$ python3 -q
>>> import numpy as np
>>> np.set_printoptions(precision=1, suppress=True, linewidth=120)
>>> M = np.array([[1, 3, 0, 3], [2, -3, 3, 0], [2, -2, 2, 1], [0, 3, -2, -1]])
>>> M
array([[ 1,  3,  0,  3],
       [ 2, -3,  3,  0],
       [ 2, -2,  2,  1],
       [ 0,  3, -2, -1]])
>>> rng = np.random.default_rng(8642)
>>> lab = rng.permutation(4)
>>> lab
array([2, 0, 1, 3])
>>> Y = M[lab][:, lab]
>>> np.trace(Y)
np.int64(-1)
>>> np.kron(np.eye(2, dtype=int), M)
array([[ 1,  3,  0,  3,  0,  0,  0,  0],
       [ 2, -3,  3,  0,  0,  0,  0,  0],
       [ 2, -2,  2,  1,  0,  0,  0,  0],
       [ 0,  3, -2, -1,  0,  0,  0,  0],
       [ 0,  0,  0,  0,  1,  3,  0,  3],
       [ 0,  0,  0,  0,  2, -3,  3,  0],
       [ 0,  0,  0,  0,  2, -2,  2,  1],
       [ 0,  0,  0,  0,  0,  3, -2, -1]])
>>> np.round(np.linalg.det(M.T), 1)
np.float64(-21.0)
>>> np.einsum("ii->", M)
np.int64(-1)
>>> round(float(np.linalg.eigvals(M).sum().real), 1)
-1.0
>>> vec = np.array([0, 0, 1, 2])
>>> rhs = M @ vec
>>> rhs
array([ 6,  3,  4, -4])
>>> np.linalg.solve(M, rhs + M[:, 1])
array([0., 1., 1., 2.])
>>> np.linalg.solve(M, 3 * rhs)
array([0., 0., 3., 6.])
>>> np.linalg.solve(M, M[:, 0])
array([ 1.,  0., -0.,  0.])
>>> np.linalg.solve(M, rhs)
array([0., 0., 1., 2.])
>>> np.round(np.linalg.solve(M.T, M[2]), 1) + 0
array([0., 0., 1., 0.])
>>> hat = np.triu(np.array([[0, 2, 1, 2], [0, 1, 0, 0], [1, 0, 0, 0], [2, 0, 2, 0]]), 1) + np.eye(4)
>>> Y = hat @ M @ np.linalg.inv(hat)
>>> Y
array([[  7., -13.,  -3., -12.],
       [  2.,  -7.,   1.,  -4.],
       [  2.,  -6.,   0.,  -3.],
       [  0.,   3.,  -2.,  -1.]])
>>> np.poly(Y)
array([  1.,   1.,  -5., -24., -21.])
>>> np.trace(Y), np.trace(M)
(np.float64(-1.0), np.int64(-1))
>>> T = np.stack([M, -1 * M, M[::-1]])
>>> (T @ M.T).shape
(3, 4, 4)
>>> T.shape
(3, 4, 4)
>>> np.einsum("bij,cij->bc", T, T)
array([[ 68, -68,  44],
       [-68,  68, -44],
       [ 44, -44,  68]])
>>> X = np.load("layer12.npy")
>>> X
array([[0.3, 0.3, 0.3],
       [0.3, 0.7, 0. ],
       [0. , 0. , 1. ]])
>>> # row-stochastic, so 1 is an eigenvalue
>>> hat = np.triu(np.array([[1, -2, 2], [2, 3, 0], [2, 1, -2]]), 1) + np.eye(3)
>>> Y = hat @ X @ np.linalg.inv(hat)
>>> hat @ X - X @ hat
array([[-0.7, -0.7,  1.3],
       [ 0. ,  0.7, -0.7],
       [ 0. ,  0. ,  0. ]])
>>> np.trace(Y), np.trace(X)
(np.float64(2.0), np.float64(2.0))
